$ python -q
>>> import numpy as np
>>> np.set_printoptions(precision=2, suppress=True, linewidth=120)
>>> rd = lambda a: np.round(a, 2) + 0
>>> F = np.loadtxt("run10.csv", delimiter=",")
>>> F
array([[5., 1., 1., 1.],
       [1., 5., 1., 1.],
       [1., 1., 5., 1.],
       [1., 1., 1., 5.]])
>>> vec = np.array([8, 4, 0, 8])
>>> rhs = F @ vec
>>> rhs
array([52., 36., 20., 52.])
>>> rd(np.linalg.solve(F.T, F[2]))
array([0., 0., 1., 0.])
>>> rd(np.linalg.solve(F, F[:, 3]))
array([0., 0., 0., 1.])
>>> rd(np.linalg.solve(F, rhs + F[:, 0]))
array([9., 4., 0., 8.])
>>> ev, evecs = np.linalg.eigh(F)
>>> vec = np.array([3, 1, -1, -1])
>>> print(np.abs(F).sum(axis=1).max(), rd(np.abs(ev).max()))
8.0 8.0
>>> rd(evecs * np.sqrt(ev) @ evecs.T)
array([[2.21, 0.21, 0.21, 0.21],
       [0.21, 2.21, 0.21, 0.21],
       [0.21, 0.21, 2.21, 0.21],
       [0.21, 0.21, 0.21, 2.21]])
>>> rd(vec @ F @ vec / (vec @ vec)), rd(ev[0]), rd(ev[-1])
(np.float64(4.33), np.float64(4.0), np.float64(8.0))
>>> m1 = np.load("case4.npy")
>>> m1
array([[0.5 , 0.5 , 0.  ],
       [0.5 , 0.5 , 0.  ],
       [0.33, 0.  , 0.67]])
>>> np.abs(np.diag(np.linalg.qr(m1)[1])) > 1e-9
array([ True,  True, False])
>>> np.allclose(m1[:-1].T @ np.linalg.lstsq(m1[:-1].T, m1[-1])[0], m1[-1])
False
>>> rk = np.linalg.matrix_rank(m1)
>>> rk
np.int64(2)
>>> null = np.linalg.svd(m1)[2][rk:].T
>>> [int(np.linalg.matrix_rank(m1[:i])) for i in range(1, len(m1) + 1)]
[1, 1, 2]
>>> np.linalg.matrix_rank(m1.T @ m1), np.linalg.matrix_rank(m1 @ m1.T)
(np.int64(2), np.int64(2))
>>> null.shape
(3, 1)
>>> rd(null[:, 0] / null[np.abs(null[:, 0]).round(6).argmax(), 0])
array([ 1.  , -1.  , -0.49])
>>> print([int(np.linalg.matrix_rank(m1[:, :j + 1])) for j in range(3)])
[1, 2, 2]
>>> [int(np.linalg.matrix_rank(np.delete(m1, i, axis=0))) for i in range(3)]
[2, 2, 1]
